>>> import numpy as np
>>> np.set_printoptions(suppress=True, linewidth=100)
>>> J = np.loadtxt("layer18.csv", delimiter=",")
>>> print(J)
[[ 1.  1.  2.  0.  2.  2.  1.  0. -2. -1.  0.  2.]
 [ 0.  1.  1. -1. -2.  2. -1.  0.  1.  0. -2. -1.]
 [ 0.  0.  2.  0.  1. -2.  2. -1.  0. -1.  1.  2.]
 [ 0.  0.  0. -1.  1.  0.  2.  1.  1.  2. -1. -1.]
 [ 0.  0.  0.  0. -2.  1.  2. -2. -1. -2. -1.  1.]
 [ 0.  0.  0.  0.  0.  0. -1. -2.  2. -1.  0.  2.]
 [ 0.  0.  0.  0.  0.  0.  2.  0.  2.  1. -2.  2.]
 [ 0.  0.  0.  0.  0.  0.  0. -2. -2. -2.  1. -1.]
 [ 0.  0.  0.  0.  0.  0.  0.  0.  1.  2. -2. -1.]
 [ 0.  0.  0.  0.  0.  0.  0.  0.  0.  2.  1.  0.]
 [ 0.  0.  0.  0.  0.  0.  0.  0.  0.  0.  0.  0.]
 [ 0.  0.  0.  0.  0.  0.  0.  0.  0.  0.  0.  0.]]
>>> U, sv, VT = np.linalg.svd(J)
>>> vecs = VT[:(sv > 1e-8).sum()]
>>> rng = np.random.default_rng(724)
>>> x = J[4] + 4 * J[7] + rng.integers(2) * np.eye(12)[6]
>>> print(x)
[  0.   0.   0.   0.  -2.   1.   2. -10.  -9. -10.   3.  -3.]
>>> print(np.round(np.diag(vecs.T @ vecs), 1))
[0.2 0.9 0.9 0.5 1.  0.9 0.9 1.  0.9 1.  0.9 0.9]
>>> print(np.linalg.matrix_rank(np.vstack([J, x])))
10
>>> print(np.allclose(J, J.T))
False
>>> print(np.trace(J))
4.0
>>> print(J @ J)
[[  1.   2.   7.  -1.  -2.   2.   8. -10.   1. -14.  -1.  15.]
 [  0.   1.   3.   0.   2.  -2.  -9.  -2.   5.   0.   2.   1.]
 [  0.   0.   4.   0.   0.  -3.  12.   2.   1.   0.  -5.   6.]
 [  0.   0.   0.   1.  -3.   1.   4.  -5.   1.   2.  -3.   4.]
 [  0.   0.   0.   0.   4.  -2.  -1.   6.  11.   3.  -4.   7.]
 [  0.   0.   0.   0.   0.   0.  -2.   4.   4.   5.  -5.  -2.]
 [  0.   0.   0.   0.   0.   0.   4.   0.   6.   8.  -7.   2.]
 [  0.   0.   0.   0.   0.   0.   0.   4.   2.  -4.   0.   4.]
 [  0.   0.   0.   0.   0.   0.   0.   0.   1.   6.   0.  -1.]
 [  0.   0.   0.   0.   0.   0.   0.   0.   0.   4.   2.   0.]
 [  0.   0.   0.   0.   0.   0.   0.   0.   0.   0.   0.   0.]
 [  0.   0.   0.   0.   0.   0.   0.   0.   0.   0.   0.   0.]]
>>> print(np.allclose(J @ J.T, J.T @ J))
False
>>> print(np.round(np.sort(np.abs(np.linalg.eigvals(J))), 1))
[0. 0. 0. 1. 1. 1. 1. 2. 2. 2. 2. 2.]
>>> print(round(np.abs(np.linalg.eigvals(J)).max(), 1))
2.0
>>> print((J - J.T) / 2)
[[ 0.   0.5  1.   0.   1.   1.   0.5  0.  -1.  -0.5  0.   1. ]
 [-0.5  0.   0.5 -0.5 -1.   1.  -0.5  0.   0.5  0.  -1.  -0.5]
 [-1.  -0.5  0.   0.   0.5 -1.   1.  -0.5  0.  -0.5  0.5  1. ]
 [ 0.   0.5  0.   0.   0.5  0.   1.   0.5  0.5  1.  -0.5 -0.5]
 [-1.   1.  -0.5 -0.5  0.   0.5  1.  -1.  -0.5 -1.  -0.5  0.5]
 [-1.  -1.   1.   0.  -0.5  0.  -0.5 -1.   1.  -0.5  0.   1. ]
 [-0.5  0.5 -1.  -1.  -1.   0.5  0.   0.   1.   0.5 -1.   1. ]
 [ 0.   0.   0.5 -0.5  1.   1.   0.   0.  -1.  -1.   0.5 -0.5]
 [ 1.  -0.5  0.  -0.5  0.5 -1.  -1.   1.   0.   1.  -1.  -0.5]
 [ 0.5  0.   0.5 -1.   1.   0.5 -0.5  1.  -1.   0.   0.5  0. ]
 [ 0.   1.  -0.5  0.5  0.5  0.   1.  -0.5  1.  -0.5  0.   0. ]
 [-1.   0.5 -1.   0.5 -0.5 -1.  -1.   0.5  0.5  0.   0.   0. ]]
>>> print(np.round(np.linalg.matrix_power(J, 4), 1))
[[   1.    4.   41.   -2.   -3.  -20.  100.  -39.   32.   42. -115.   12.]
 [   0.    1.   15.    0.   10.  -15.   -7.    0.  -31.  -38.   52.    6.]
 [   0.    0.   16.    0.    0.  -12.  102.    4.   69.   79.  -89.   61.]
 [   0.    0.    0.    1.  -15.    7.   21.  -39.  -13.   64.  -20.  -32.]
 [   0.    0.    0.    0.   16.   -8.   -4.   40.   53.   48.    7.   43.]
 [   0.    0.    0.    0.    0.    0.   -8.   16.    0.   12.   24.    8.]
 [   0.    0.    0.    0.    0.    0.   16.    0.   30.  100.  -12.    2.]
 [   0.    0.    0.    0.    0.    0.    0.   16.   10.  -20.   -8.   14.]
 [   0.    0.    0.    0.    0.    0.    0.    0.    1.   30.   12.   -1.]
 [   0.    0.    0.    0.    0.    0.    0.    0.    0.   16.    8.    0.]
 [   0.    0.    0.    0.    0.    0.    0.    0.    0.    0.    0.    0.]
 [   0.    0.    0.    0.    0.    0.    0.    0.    0.    0.    0.    0.]]
>>> r = np.linalg.matrix_rank(J)
>>> print(r)
10
>>> N = np.linalg.svd(J)[2][r:].T
>>> print(N.shape)
(12, 2)
>>> print(np.round(N @ N.T, 1) + 0)
[[ 0.8  0.3 -0.1  0.  -0.1 -0.2  0.1  0.   0.1  0.   0.1 -0.1]
 [ 0.3  0.1 -0.1 -0.1  0.  -0.1  0.   0.   0.   0.   0.   0. ]
 [-0.1 -0.1  0.1  0.1  0.   0.1  0.   0.   0.1  0.   0.  -0.1]
 [ 0.  -0.1  0.1  0.5  0.   0.2  0.2  0.   0.3 -0.1  0.2 -0.2]
 [-0.1  0.   0.   0.   0.   0.   0.   0.   0.   0.   0.   0. ]
 [-0.2 -0.1  0.1  0.2  0.   0.1  0.1  0.   0.1  0.   0.1 -0.1]
 [ 0.1  0.   0.   0.2  0.   0.1  0.1  0.   0.1  0.   0.1 -0.1]
 [ 0.   0.   0.   0.   0.   0.   0.   0.   0.   0.   0.   0. ]
 [ 0.1  0.   0.1  0.3  0.   0.1  0.1  0.   0.1  0.   0.1 -0.1]
 [ 0.   0.   0.  -0.1  0.   0.   0.   0.   0.   0.   0.   0. ]
 [ 0.1  0.   0.   0.2  0.   0.1  0.1  0.   0.1  0.   0.1 -0.1]
 [-0.1  0.  -0.1 -0.2  0.  -0.1 -0.1  0.  -0.1  0.  -0.1  0.1]]
>>> print([int(np.linalg.matrix_rank(J[:, :j + 1])) for j in range(12)])
[1, 2, 3, 4, 5, 5, 6, 7, 8, 9, 10, 10]
>>> print(np.round(J @ N, 1) + 0)
[[0. 0.]
 [0. 0.]
 [0. 0.]
 [0. 0.]
 [0. 0.]
 [0. 0.]
 [0. 0.]
 [0. 0.]
 [0. 0.]
 [0. 0.]
 [0. 0.]
 [0. 0.]]
>>> print(np.linalg.matrix_rank(J.T @ J), np.linalg.matrix_rank(J @ J.T))
10 10
>>> W0 = np.array([[-5, 8, 0, 3, -1, -4, -9, -6, 0],
...     [6, 3, -3, -3, 5, 9, 3, -6, -6],
...     [-6, -7, -3, 5, 3, -1, 4, -2, -5],
...     [-1, -7, 4, 0, -9, -1, -4, -9, 5],
...     [1, -1, -6, -7, 5, -2, 2, -8, -5],
...     [7, 1, -9, 1, 9, 4, -1, -5, -7],
...     [9, 3, 8, 3, 5, -8, -8, 3, 2],
...     [0, 5, 2, 1, -6, 4, 3, 5, 8],
...     [-1, 6, 2, -6, 6, 1, 7, 0, 0],
...     [-9, 4, -8, 9, 0, 5, -1, -6, -1],
...     [6, 0, 3, -1, 5, 7, -8, 2, -2],
...     [-7, -6, -5, 7, 8, 4, 1, 3, -4],
...     [7, 5, 6, 2, 1, 5, -9, -9, 9],
...     [-8, 4, 8, 1, 6, -8, 1, 2, 1],
...     [-6, -2, -2, -3, -5, -8, -3, -6, 6],
...     [8, 6, -1, -8, -1, -5, 6, 4, -4]])
>>> W0[-1] = W0[0] + -3 * W0[1]
>>> print(W0)
[[ -5   8   0   3  -1  -4  -9  -6   0]
 [  6   3  -3  -3   5   9   3  -6  -6]
 [ -6  -7  -3   5   3  -1   4  -2  -5]
 [ -1  -7   4   0  -9  -1  -4  -9   5]
 [  1  -1  -6  -7   5  -2   2  -8  -5]
 [  7   1  -9   1   9   4  -1  -5  -7]
 [  9   3   8   3   5  -8  -8   3   2]
 [  0   5   2   1  -6   4   3   5   8]
 [ -1   6   2  -6   6   1   7   0   0]
 [ -9   4  -8   9   0   5  -1  -6  -1]
 [  6   0   3  -1   5   7  -8   2  -2]
 [ -7  -6  -5   7   8   4   1   3  -4]
 [  7   5   6   2   1   5  -9  -9   9]
 [ -8   4   8   1   6  -8   1   2   1]
 [ -6  -2  -2  -3  -5  -8  -3  -6   6]
 [-23  -1   9  12 -16 -31 -18  12  18]]
>>> proj = W0 @ np.linalg.solve(W0.T @ W0, W0.T)
>>> print(np.round(np.linalg.eigvalsh(proj), 1) + 0)
[0. 0. 0. 0. 0. 0. 0. 1. 1. 1. 1. 1. 1. 1. 1. 1.]
>>> print(np.round(proj @ W0[:, 7], 1) + 0)
[-6. -6. -2. -9. -8. -5.  3.  5.  0. -6.  2.  3. -9.  2. -6. 12.]
>>> print(np.allclose(proj @ proj, proj))
True
>>> print(np.linalg.matrix_rank(np.eye(16) - proj))
7
>>> print(np.trace(proj))
9.0
>>> print(np.round(np.linalg.svd(W0, compute_uv=False), 1))
[59.8 29.5 24.1 22.3 19.3 17.8 12.4  8.   7.4]
>>> print(W0.shape)
(16, 9)
>>> print(np.unravel_index(np.abs(W0).argmax(), W0.shape))
(np.int64(15), np.int64(5))
>>> print(W0.sum(axis=1))
[-14   8 -12 -22 -21   0  17  22  15  -7  12   1  17   7 -29 -38]
>>> print(np.count_nonzero(W0))
136
>>> print(np.round(W0.mean(axis=0), 1))
[-1.9  0.9  0.4  1.5  1.  -1.5 -2.5 -1.9  1.2]
>>> m1 = np.loadtxt("run7.csv", delimiter=",")
>>> print(m1)
[[0. 1. 0. 0. 0. 0. 0. 0. 0.]
 [0. 0. 0. 1. 0. 0. 0. 0. 0.]
 [0. 0. 0. 0. 0. 0. 0. 0. 1.]
 [0. 0. 0. 0. 1. 0. 0. 0. 0.]
 [0. 0. 0. 0. 0. 0. 1. 0. 0.]
 [0. 0. 0. 0. 0. 0. 0. 1. 0.]
 [0. 0. 0. 0. 0. 1. 0. 0. 0.]
 [0. 0. 1. 0. 0. 0. 0. 0. 0.]
 [1. 0. 0. 0. 0. 0. 0. 0. 0.]]
>>> A2 = np.linalg.inv(m1)
>>> print(m1 @ A2)
[[1. 0. 0. 0. 0. 0. 0. 0. 0.]
 [0. 1. 0. 0. 0. 0. 0. 0. 0.]
 [0. 0. 1. 0. 0. 0. 0. 0. 0.]
 [0. 0. 0. 1. 0. 0. 0. 0. 0.]
 [0. 0. 0. 0. 1. 0. 0. 0. 0.]
 [0. 0. 0. 0. 0. 1. 0. 0. 0.]
 [0. 0. 0. 0. 0. 0. 1. 0. 0.]
 [0. 0. 0. 0. 0. 0. 0. 1. 0.]
 [0. 0. 0. 0. 0. 0. 0. 0. 1.]]
>>> print((np.abs(A2) > 1e-9).astype(int))
[[0 0 0 0 0 0 0 0 1]
 [1 0 0 0 0 0 0 0 0]
 [0 0 0 0 0 0 0 1 0]
 [0 1 0 0 0 0 0 0 0]
 [0 0 0 1 0 0 0 0 0]
 [0 0 0 0 0 0 1 0 0]
 [0 0 0 0 1 0 0 0 0]
 [0 0 0 0 0 1 0 0 0]
 [0 0 1 0 0 0 0 0 0]]
>>> print(A2)
[[0. 0. 0. 0. 0. 0. 0. 0. 1.]
 [1. 0. 0. 0. 0. 0. 0. 0. 0.]
 [0. 0. 0. 0. 0. 0. 0. 1. 0.]
 [0. 1. 0. 0. 0. 0. 0. 0. 0.]
 [0. 0. 0. 1. 0. 0. 0. 0. 0.]
 [0. 0. 0. 0. 0. 0. 1. 0. 0.]
 [0. 0. 0. 0. 1. 0. 0. 0. 0.]
 [0. 0. 0. 0. 0. 1. 0. 0. 0.]
 [0. 0. 1. 0. 0. 0. 0. 0. 0.]]
>>> print(np.round(np.linalg.inv(A2), 1))
[[0. 1. 0. 0. 0. 0. 0. 0. 0.]
 [0. 0. 0. 1. 0. 0. 0. 0. 0.]
 [0. 0. 0. 0. 0. 0. 0. 0. 1.]
 [0. 0. 0. 0. 1. 0. 0. 0. 0.]
 [0. 0. 0. 0. 0. 0. 1. 0. 0.]
 [0. 0. 0. 0. 0. 0. 0. 1. 0.]
 [0. 0. 0. 0. 0. 1. 0. 0. 0.]
 [0. 0. 1. 0. 0. 0. 0. 0. 0.]
 [1. 0. 0. 0. 0. 0. 0. 0. 0.]]
>>> print(np.round(np.linalg.pinv(m1), 1))
[[0. 0. 0. 0. 0. 0. 0. 0. 1.]
 [1. 0. 0. 0. 0. 0. 0. 0. 0.]
 [0. 0. 0. 0. 0. 0. 0. 1. 0.]
 [0. 1. 0. 0. 0. 0. 0. 0. 0.]
 [0. 0. 0. 1. 0. 0. 0. 0. 0.]
 [0. 0. 0. 0. 0. 0. 1. 0. 0.]
 [0. 0. 0. 0. 1. 0. 0. 0. 0.]
 [0. 0. 0. 0. 0. 1. 0. 0. 0.]
 [0. 0. 1. 0. 0. 0. 0. 0. 0.]]
>>> print(m1 @ m1.T)
[[1. 0. 0. 0. 0. 0. 0. 0. 0.]
 [0. 1. 0. 0. 0. 0. 0. 0. 0.]
 [0. 0. 1. 0. 0. 0. 0. 0. 0.]
 [0. 0. 0. 1. 0. 0. 0. 0. 0.]
 [0. 0. 0. 0. 1. 0. 0. 0. 0.]
 [0. 0. 0. 0. 0. 1. 0. 0. 0.]
 [0. 0. 0. 0. 0. 0. 1. 0. 0.]
 [0. 0. 0. 0. 0. 0. 0. 1. 0.]
 [0. 0. 0. 0. 0. 0. 0. 0. 1.]]
>>> print(np.round(np.linalg.svd(m1, compute_uv=False), 1))
[1. 1. 1. 1. 1. 1. 1. 1. 1.]
>>> print(np.round(np.linalg.norm(m1, axis=0), 1))
[1. 1. 1. 1. 1. 1. 1. 1. 1.]
>>> x = np.array([1, -4, 5, 4, -4, 4, -5, 3, 5])
>>> print(m1 @ np.ones(9))
[1. 1. 1. 1. 1. 1. 1. 1. 1.]
>>> print(np.einsum("ij,j->i", m1, x))
[-4.  4.  5. -4. -5.  3.  4.  5.  1.]
>>> print(m1 @ np.ones(9))
[1. 1. 1. 1. 1. 1. 1. 1. 1.]
>>> print(np.round(np.linalg.matrix_power(m1, 2), 1))
[[0. 0. 0. 1. 0. 0. 0. 0. 0.]
 [0. 0. 0. 0. 1. 0. 0. 0. 0.]
 [1. 0. 0. 0. 0. 0. 0. 0. 0.]
 [0. 0. 0. 0. 0. 0. 1. 0. 0.]
 [0. 0. 0. 0. 0. 1. 0. 0. 0.]
 [0. 0. 1. 0. 0. 0. 0. 0. 0.]
 [0. 0. 0. 0. 0. 0. 0. 1. 0.]
 [0. 0. 0. 0. 0. 0. 0. 0. 1.]
 [0. 1. 0. 0. 0. 0. 0. 0. 0.]]
>>> print(np.round(np.linalg.matrix_power(m1, 100), 1))
[[0. 1. 0. 0. 0. 0. 0. 0. 0.]
 [0. 0. 0. 1. 0. 0. 0. 0. 0.]
 [0. 0. 0. 0. 0. 0. 0. 0. 1.]
 [0. 0. 0. 0. 1. 0. 0. 0. 0.]
 [0. 0. 0. 0. 0. 0. 1. 0. 0.]
 [0. 0. 0. 0. 0. 0. 0. 1. 0.]
 [0. 0. 0. 0. 0. 1. 0. 0. 0.]
 [0. 0. 1. 0. 0. 0. 0. 0. 0.]
 [1. 0. 0. 0. 0. 0. 0. 0. 0.]]
>>> pr = np.eye(9)[4]
>>> for _ in range(7):
...     pr = pr @ m1
...     print(pr.round(1))
... 
[0. 0. 0. 0. 0. 0. 1. 0. 0.]
[0. 0. 0. 0. 0. 1. 0. 0. 0.]
[0. 0. 0. 0. 0. 0. 0. 1. 0.]
[0. 0. 1. 0. 0. 0. 0. 0. 0.]
[0. 0. 0. 0. 0. 0. 0. 0. 1.]
[1. 0. 0. 0. 0. 0. 0. 0. 0.]
[0. 1. 0. 0. 0. 0. 0. 0. 0.]
>>> print(m1 - m1[0])
[[ 0.  0.  0.  0.  0.  0.  0.  0.  0.]
 [ 0. -1.  0.  1.  0.  0.  0.  0.  0.]
 [ 0. -1.  0.  0.  0.  0.  0.  0.  1.]
 [ 0. -1.  0.  0.  1.  0.  0.  0.  0.]
 [ 0. -1.  0.  0.  0.  0.  1.  0.  0.]
 [ 0. -1.  0.  0.  0.  0.  0.  1.  0.]
 [ 0. -1.  0.  0.  0.  1.  0.  0.  0.]
 [ 0. -1.  1.  0.  0.  0.  0.  0.  0.]
 [ 1. -1.  0.  0.  0.  0.  0.  0.  0.]]
>>> print(m1.sum(axis=0))
[1. 1. 1. 1. 1. 1. 1. 1. 1.]
>>> print(m1.sum(axis=1))
[1. 1. 1. 1. 1. 1. 1. 1. 1.]
>>> print(np.round(m1.mean(axis=0), 1))
[0.1 0.1 0.1 0.1 0.1 0.1 0.1 0.1 0.1]
>>> print(np.linalg.matrix_rank(m1))
9
